$ python3 -q
>>> import numpy as np
>>> import numpy.linalg as la
>>> np.set_printoptions(suppress=True, linewidth=160)
>>> data = np.loadtxt("dump.csv", delimiter=",")
>>> print(data)
[[1.    0.7   0.49  0.343 0.24  0.168]
 [0.7   1.    0.7   0.49  0.343 0.24 ]
 [0.49  0.7   1.    0.7   0.49  0.343]
 [0.343 0.49  0.7   1.    0.7   0.49 ]
 [0.24  0.343 0.49  0.7   1.    0.7  ]
 [0.168 0.24  0.343 0.49  0.7   1.   ]]
>>> rng = np.random.default_rng(17)
>>> lab = rng.permutation(6)
>>> print(lab)
[1 0 4 2 5 3]
>>> out = data[lab][:, lab]
>>> print(np.diag(out))
[1. 1. 1. 1. 1. 1.]
>>> print(round(la.det(out), 3), round(la.det(data[lab]), 3))
0.035 0.035
>>> print(np.trace(out))
6.0
>>> left, s = la.svd(data)
Traceback (most recent call last):
  File "<python-input-12>", line 1, in <module>
    left, s = la.svd(data)
    ^^^^^^^
ValueError: too many values to unpack (expected 2)
>>> left, s, Vt = la.svd(data, full_matrices=False)
>>> print(np.round(np.cumsum(s ** 2) / np.sum(s ** 2), 3))
[0.845 0.963 0.986 0.994 0.997 1.   ]
>>> print(s.round(3))
[3.417 1.276 0.566 0.325 0.229 0.188]
>>> print((s > 1e-8).sum())
6
>>> print(np.round(Vt @ Vt.T, 3) + 0)
[[1. 0. 0. 0. 0. 0.]
 [0. 1. 0. 0. 0. 0.]
 [0. 0. 1. 0. 0. 0.]
 [0. 0. 0. 1. 0. 0.]
 [0. 0. 0. 0. 1. 0.]
 [0. 0. 0. 0. 0. 1.]]
>>> vals, evecs = la.eigh(data)
>>> x = np.array([7, -6, -7, -3, 7, 5])
>>> print(np.round(evecs * np.sqrt(vals) @ evecs.T, 3))
[[0.91  0.346 0.185 0.109 0.068 0.044]
 [0.346 0.853 0.326 0.177 0.106 0.068]
 [0.185 0.326 0.844 0.322 0.177 0.109]
 [0.109 0.177 0.322 0.844 0.326 0.185]
 [0.068 0.106 0.177 0.326 0.853 0.346]
 [0.044 0.068 0.109 0.185 0.346 0.91 ]]
>>> print(round(float(x @ data @ x / (x @ x)), 3), np.round(vals[0], 3), np.round(vals[-1], 3))
0.583 0.188 3.417
>>> print(np.round(evecs * np.maximum(vals, 0) @ evecs.T, 3))
[[1.    0.7   0.49  0.343 0.24  0.168]
 [0.7   1.    0.7   0.49  0.343 0.24 ]
 [0.49  0.7   1.    0.7   0.49  0.343]
 [0.343 0.49  0.7   1.    0.7   0.49 ]
 [0.24  0.343 0.49  0.7   1.    0.7  ]
 [0.168 0.24  0.343 0.49  0.7   1.   ]]
>>> print((np.sign(evecs[:, -1].round(6)) == np.sign(evecs[0, -1].round(6))).astype(int))
[1 1 1 1 1 1]
>>> print(np.abs(data).sum(axis=1).max(), round(float(np.abs(vals).max()), 3))
3.723 3.417
>>> print(np.round(la.eigvalsh(data[1:, 1:]), 3))
[0.193 0.257 0.434 1.013 3.103]
